>>> import numpy as np
>>> from numpy import linalg as LA
>>> np.set_printoptions(precision=3, suppress=True, linewidth=200)
>>> def rnd(a):
...     return np.round(a, 3) + 0
... 
>>> J = np.array([[-0.95, -2.0, -1.0, 3.0, 0.0],
...     [3.0, 1.05, 2.0, -2.0, 3.0],
...     [-2.0, 1.0, -2.95, 0.0, 0.0],
...     [2.0, -2.0, 2.0, -0.95, 1.0],
...     [-1.0, -2.0, -1.0, 3.0, 0.05]])
>>> r0 = np.array([3, 0, 0, 1, 1])
>>> B = J + np.outer(r0, np.eye(5)[3])
>>> LA.matrix_rank(B - J)
np.int64(1)
>>> LA.matrix_rank(LA.inv(B) - LA.inv(J), tol=1e-8)
np.int64(1)
>>> O, R = LA.qr(J)
>>> rnd(O @ R)
array([[-0.95, -2.  , -1.  ,  3.  ,  0.  ],
       [ 3.  ,  1.05,  2.  , -2.  ,  3.  ],
       [-2.  ,  1.  , -2.95,  0.  ,  0.  ],
       [ 2.  , -2.  ,  2.  , -0.95,  1.  ],
       [-1.  , -2.  , -1.  ,  3.  ,  0.05]])
>>> rnd(O.T @ O)
array([[1., 0., 0., 0., 0.],
       [0., 1., 0., 0., 0.],
       [0., 0., 1., 0., 0.],
       [0., 0., 0., 1., 0.],
       [0., 0., 0., 0., 1.]])
>>> np.allclose(R.T @ R, J.T @ J)
True
>>> np.kron(np.eye(2, dtype=int), J)
array([[-0.95, -2.  , -1.  ,  3.  ,  0.  , -0.  , -0.  , -0.  ,  0.  ,  0.  ],
       [ 3.  ,  1.05,  2.  , -2.  ,  3.  ,  0.  ,  0.  ,  0.  , -0.  ,  0.  ],
       [-2.  ,  1.  , -2.95,  0.  ,  0.  , -0.  ,  0.  , -0.  ,  0.  ,  0.  ],
       [ 2.  , -2.  ,  2.  , -0.95,  1.  ,  0.  , -0.  ,  0.  , -0.  ,  0.  ],
       [-1.  , -2.  , -1.  ,  3.  ,  0.05, -0.  , -0.  , -0.  ,  0.  ,  0.  ],
       [-0.  , -0.  , -0.  ,  0.  ,  0.  , -0.95, -2.  , -1.  ,  3.  ,  0.  ],
       [ 0.  ,  0.  ,  0.  , -0.  ,  0.  ,  3.  ,  1.05,  2.  , -2.  ,  3.  ],
       [-0.  ,  0.  , -0.  ,  0.  ,  0.  , -2.  ,  1.  , -2.95,  0.  ,  0.  ],
       [ 0.  , -0.  ,  0.  , -0.  ,  0.  ,  2.  , -2.  ,  2.  , -0.95,  1.  ],
       [-0.  , -0.  , -0.  ,  0.  ,  0.  , -1.  , -2.  , -1.  ,  3.  ,  0.05]])
>>> rnd(LA.eigvals(J))
array([-5.437+0.j   ,  1.58 +2.762j,  1.58 -2.762j,  0.05 +0.j   , -1.522+0.j   ])
>>> rnd(LA.eigvals(J).sum().real)
np.float64(-3.75)
>>> rnd(LA.det(J[::-1]))
np.float64(4.19)
>>> rnd(np.einsum("ij,ji->", J, J))
np.float64(21.612)
>>> LA.cond(J) > 100
np.True_
>>> rnd(LA.norm(J, 2) / LA.norm(J))
np.float64(0.809)
>>> [round(float(x), 3) for x in LA.svd(J, compute_uv=False)[:3]]
[7.446, 4.689, 2.363]
